>>> import numpy as np
>>> import numpy.linalg as la
>>> np.set_printoptions(precision=3, suppress=True, linewidth=140)
>>> def rd(a):
...     return np.round(a, 3) + 0
... 
>>> K = np.loadtxt("layer16.csv", delimiter=",")
>>> print(K)
[[0. 0. 0. 0. 6. 0. 0. 0. 0. 0. 0. 0.]
 [0. 0. 0. 0. 0. 0. 0. 0. 0. 0. 0. 4.]
 [0. 0. 0. 0. 0. 0. 0. 3. 0. 0. 0. 0.]
 [0. 0. 7. 0. 0. 0. 0. 0. 0. 0. 0. 0.]
 [0. 0. 0. 6. 0. 0. 0. 0. 0. 0. 0. 0.]
 [0. 0. 0. 0. 0. 0. 0. 0. 9. 0. 0. 0.]
 [2. 0. 0. 0. 0. 0. 0. 0. 0. 0. 0. 0.]
 [0. 0. 0. 0. 0. 5. 0. 0. 0. 0. 0. 0.]
 [0. 0. 0. 0. 0. 0. 0. 0. 0. 7. 0. 0.]
 [0. 3. 0. 0. 0. 0. 0. 0. 0. 0. 0. 0.]
 [0. 0. 0. 0. 0. 0. 0. 0. 0. 0. 4. 0.]
 [0. 0. 0. 0. 0. 0. 7. 0. 0. 0. 0. 0.]]
>>> print((la.matrix_power((K != 0) + (K.T != 0) + np.eye(12), 12) > 0).astype(int))
[[1 1 1 1 1 1 1 1 1 1 0 1]
 [1 1 1 1 1 1 1 1 1 1 0 1]
 [1 1 1 1 1 1 1 1 1 1 0 1]
 [1 1 1 1 1 1 1 1 1 1 0 1]
 [1 1 1 1 1 1 1 1 1 1 0 1]
 [1 1 1 1 1 1 1 1 1 1 0 1]
 [1 1 1 1 1 1 1 1 1 1 0 1]
 [1 1 1 1 1 1 1 1 1 1 0 1]
 [1 1 1 1 1 1 1 1 1 1 0 1]
 [1 1 1 1 1 1 1 1 1 1 0 1]
 [0 0 0 0 0 0 0 0 0 0 1 0]
 [1 1 1 1 1 1 1 1 1 1 0 1]]
>>> print(K @ K)
[[ 0.  0.  0. 36.  0.  0.  0.  0.  0.  0.  0.  0.]
 [ 0.  0.  0.  0.  0.  0. 28.  0.  0.  0.  0.  0.]
 [ 0.  0.  0.  0.  0. 15.  0.  0.  0.  0.  0.  0.]
 [ 0.  0.  0.  0.  0.  0.  0. 21.  0.  0.  0.  0.]
 [ 0.  0. 42.  0.  0.  0.  0.  0.  0.  0.  0.  0.]
 [ 0.  0.  0.  0.  0.  0.  0.  0.  0. 63.  0.  0.]
 [ 0.  0.  0.  0. 12.  0.  0.  0.  0.  0.  0.  0.]
 [ 0.  0.  0.  0.  0.  0.  0.  0. 45.  0.  0.  0.]
 [ 0. 21.  0.  0.  0.  0.  0.  0.  0.  0.  0.  0.]
 [ 0.  0.  0.  0.  0.  0.  0.  0.  0.  0.  0. 12.]
 [ 0.  0.  0.  0.  0.  0.  0.  0.  0.  0. 16.  0.]
 [14.  0.  0.  0.  0.  0.  0.  0.  0.  0.  0.  0.]]
>>> x = np.array([2, 0, 0, -1, -2, -2, 0, 0, -2, 1, -2, 2])
>>> y = K @ x
>>> c, lr = np.zeros(12), 1 / la.norm(K, 2) ** 2
>>> for i in range(150):
...     c -= lr * K.T @ (K @ c - y)
...     if i % 50 == 0: print(i, round(la.norm(K @ c - y), 3))
... 
0 14.418
50 0.302
100 0.024
>>> print(rd(c))
[ 1.999  0.     0.    -1.    -2.    -2.     0.     0.    -2.     1.    -2.     2.   ]
>>> print(rd(la.norm(K, 1)), rd(la.norm(K, np.inf)))
9.0 9.0
>>> print(rd(la.norm(K, axis=1)))
[6. 4. 3. 7. 6. 9. 2. 5. 7. 3. 4. 7.]
>>> print(K[4] @ K[5])
0.0
>>> print(rd(la.norm(K[4] - K[5])))
10.817
>>> other = K / np.sqrt((K ** 2).mean(axis=1, keepdims=True))
>>> print(la.matrix_rank(K - K.mean(axis=1, keepdims=True)))
11
>>> print(rd(other[4]))
[0.    0.    0.    3.464 0.    0.    0.    0.    0.    0.    0.    0.   ]
